% python3 -q
>>> import numpy as np
>>> import numpy.linalg as la
>>> np.set_printoptions(precision=3, suppress=True, linewidth=200)
>>> W0 = np.load("block7.npy")
>>> print(W0)
[[1.   0.9  0.81]
 [0.9  1.   0.9 ]
 [0.81 0.9  1.  ]]
>>> rng = np.random.default_rng(911557)
>>> labels = rng.permutation(3)
>>> labels
array([0, 2, 1])
>>> A2 = W0[labels][:, labels]
>>> np.diag(A2)
array([1., 1., 1.])
>>> A2
array([[1.  , 0.81, 0.9 ],
       [0.81, 1.  , 0.9 ],
       [0.9 , 0.9 , 1.  ]])
>>> vals, V = la.eigvalsh(W0)
Traceback (most recent call last):
  File "<python-input-11>", line 1, in <module>
    vals, V = la.eigvalsh(W0)
    ^^^^^^^
ValueError: too many values to unpack (expected 2)
>>> vals, V = la.eigh(W0)
>>> np.round(V.T @ V, 3) + 0
array([[1., 0., 0.],
       [0., 1., 0.],
       [0., 0., 1.]])
>>> print(vals.sum(), np.trace(W0))
3.0 3.0
>>> (vals > 1e-8).sum(), (vals < -1e-8).sum()
(np.int64(3), np.int64(0))
>>> la.svd(W0, compute_uv=False)
array([2.741, 0.19 , 0.069])
>>> np.abs(V[:, -1])
array([0.571, 0.59 , 0.571])
>>> vals
array([0.069, 0.19 , 2.741])
>>> np.allclose(W0 @ W0.T, W0.T @ W0)
True
>>> np.trace(W0)
np.float64(3.0)
>>> np.sort(np.abs(la.eigvals(W0)))
array([0.069, 0.19 , 2.741])
>>> (W0 - W0.T) / 2
array([[0., 0., 0.],
       [0., 0., 0.],
       [0., 0., 0.]])
>>> (W0 + W0.T) / 2
array([[1.  , 0.9 , 0.81],
       [0.9 , 1.  , 0.9 ],
       [0.81, 0.9 , 1.  ]])
>>> W0.inv()
Traceback (most recent call last):
  File "<python-input-24>", line 1, in <module>
    W0.inv()
    ^^^^^^
AttributeError: 'numpy.ndarray' object has no attribute 'inv'
>>> np.round(la.det(W0), 3)
np.float64(0.036)
>>> print(round(np.abs(la.eigvals(W0)).max(), 3))
2.741
>>> W0 @ W0
array([[2.466, 2.529, 2.43 ],
       [2.529, 2.62 , 2.529],
       [2.43 , 2.529, 2.466]])
>>> mat = np.loadtxt("m.csv", delimiter=",")
>>> mat
array([[ 0.282,  0.201,  0.201, -0.201,  0.201,  0.201],
       [ 0.201,  0.144,  0.144, -0.144,  0.144,  0.144],
       [ 0.201,  0.144,  0.144, -0.144,  0.144,  0.144],
       [-0.201, -0.144, -0.144,  0.144, -0.144, -0.144],
       [ 0.201,  0.144,  0.144, -0.144,  0.144,  0.144],
       [ 0.201,  0.144,  0.144, -0.144,  0.144,  0.144]])
>>> # rows 1 and 2 are equal
>>> rk = la.matrix_rank(mat)
>>> rk
np.int64(1)
>>> N = la.svd(mat)[2][rk:].T
>>> N.shape
(6, 5)
>>> print([int(la.matrix_rank(mat[:, :j + 1])) for j in range(6)])
[1, 1, 1, 1, 1, 1]
>>> [int(la.matrix_rank(mat[:i])) for i in range(1, len(mat) + 1)]
[1, 1, 1, 1, 1, 1]
>>> np.allclose(mat @ N, 0)
True
